In [1]: import numpy as np

In [2]: import numpy.linalg as la

In [3]: np.set_printoptions(precision=2, suppress=True, linewidth=160, floatmode="fixed")

In [4]: W0 = np.vander(np.arange(2) - 1, 2, increasing=True)

In [5]: W0
Out[5]: 
array([[ 1, -1],
       [ 1,  0]])

In [6]: x0 = np.array([-2, 1])

In [7]: y = W0 @ x0

In [8]: b, lr = np.zeros(2), 1 / la.norm(W0, 2) ** 2

In [9]: for i in range(40):
   ...:     b -= lr * W0.T @ (W0 @ b - y)
   ...:     if i % 10 == 0: print(i, round(la.norm(W0 @ b - y), 2))
   ...: 
0 0.11
10 0.02
20 0.0
30 0.0

In [10]: round(la.cond(W0), 2)
Out[10]: np.float64(2.62)

In [11]: rng = np.random.default_rng(928)

In [12]: idx = rng.permutation(2)

In [13]: other = W0[:, idx] * rng.choice([-1, 1], 2)

In [14]: other
Out[14]: 
array([[ 1, -1],
       [ 0, -1]])

In [15]: U, _, Vh = la.svd(W0.T @ other)

In [16]: idx
Out[16]: array([1, 0])

In [17]: np.round(U @ Vh, 2) + 0
Out[17]: 
array([[ 0.00, -1.00],
       [-1.00,  0.00]])

In [18]: np.round(la.lstsq(W0, other)[0], 2) + 0
Out[18]: 
array([[ 0.00, -1.00],
       [-1.00,  0.00]])

In [19]: np.round(la.norm(W0[0] - W0[1]), 2)
Out[19]: np.float64(1.0)

In [20]: np.round(la.norm(W0, "nuc"), 2)
Out[20]: np.float64(2.24)

In [21]: la.norm(W0, axis=0)
Out[21]: array([1.41, 1.00])

In [22]: f = np.array([-2, 1])

In [23]: other = W0 + np.outer(f, np.eye(2)[0])

In [24]: la.matrix_rank(other - W0)
Out[24]: np.int64(1)

In [25]: la.matrix_rank(la.inv(other) - la.inv(W0), tol=1e-8)
Out[25]: np.int64(1)

In [26]: other = np.array([[3]])

In [27]: basis = np.array([[-1, 4, -4], [-4, -5, -2], [-3, 3, 5]])

In [28]: data = np.block([[other, np.zeros((1, 3))], [np.zeros((3, 1)), basis]])

In [29]: data
Out[29]: 
array([[ 3.00,  0.00,  0.00,  0.00],
       [ 0.00, -1.00,  4.00, -4.00],
       [ 0.00, -4.00, -5.00, -2.00],
       [ 0.00, -3.00,  3.00,  5.00]])

In [30]: other = W0 / np.sqrt((W0 ** 2).mean(axis=1, keepdims=True))

In [31]: other[0]
Out[31]: array([ 1.00, -1.00])

In [32]: la.norm(other, axis=1)
Out[32]: array([1.41, 1.41])

In [33]: la.matrix_rank(other) == la.matrix_rank(W0)
Out[33]: np.True_

In [34]: idx = rng.permutation(4)

In [35]: idx
Out[35]: array([0, 1, 2, 3])

In [36]: other = data[idx][:, idx]

In [37]: other
Out[37]: 
array([[ 3.00,  0.00,  0.00,  0.00],
       [ 0.00, -1.00,  4.00, -4.00],
       [ 0.00, -4.00, -5.00, -2.00],
       [ 0.00, -3.00,  3.00,  5.00]])

In [38]: np.diag(other)
Out[38]: array([ 3.00, -1.00, -5.00,  5.00])

In [39]: np.allclose(other, data)
Out[39]: True

In [40]: np.sort(np.abs(la.eigvals(other)))
Out[40]: array([3.00, 5.92, 5.92, 6.59])

In [41]: X = np.loadtxt("sample3.csv", delimiter=",")

In [42]: X
Out[42]: 
array([[ 3.22,  2.82,  9.04],
       [ 1.60, -7.88, -5.94],
       [-8.56,  5.14,  0.52],
       [-9.93,  0.53,  1.07],
       [ 6.22, -5.41, -5.66],
       [ 0.53, -9.65, -2.55],
       [ 8.58,  4.94,  1.38],
       [-8.47,  0.65,  5.27],
       [-5.77,  1.12,  8.09],
       [-3.69,  8.22,  4.33],
       [ 8.82, -3.27,  3.39],
       [ 6.76, -6.35,  3.74],
       [-9.28,  3.24, -1.82],
       [ 2.89,  8.06,  5.17],
       [-0.04, -6.65, -7.46],
       [ 2.66, -9.64,  0.16],
       [ 4.58,  2.29,  8.59],
       [ 5.22,  1.21, -8.44],
       [ 9.37, -2.13,  2.76],
       [-7.58,  4.77, -4.45],
       [ 9.44, -2.91, -1.54],
       [ 3.68, -3.04,  8.79],
       [-2.94,  8.79,  3.75],
       [-4.92, -8.60,  1.38],
       [-0.45, -3.74,  9.26],
       [ 3.69, -9.19,  1.37]])

In [43]: X.mean(axis=0)
Out[43]: array([ 0.60, -1.03,  1.55])

In [44]: X.sum(axis=0)
Out[44]: array([ 15.63, -26.68,  40.20])

In [45]: round(la.norm(X), 2)
Out[45]: np.float64(50.98)

In [46]: np.unravel_index(np.abs(X).argmax(), X.shape)
Out[46]: (np.int64(3), np.int64(0))

In [47]: np.abs(X).max()
Out[47]: np.float64(9.93)

In [48]: la.matrix_rank(X)
Out[48]: np.int64(3)
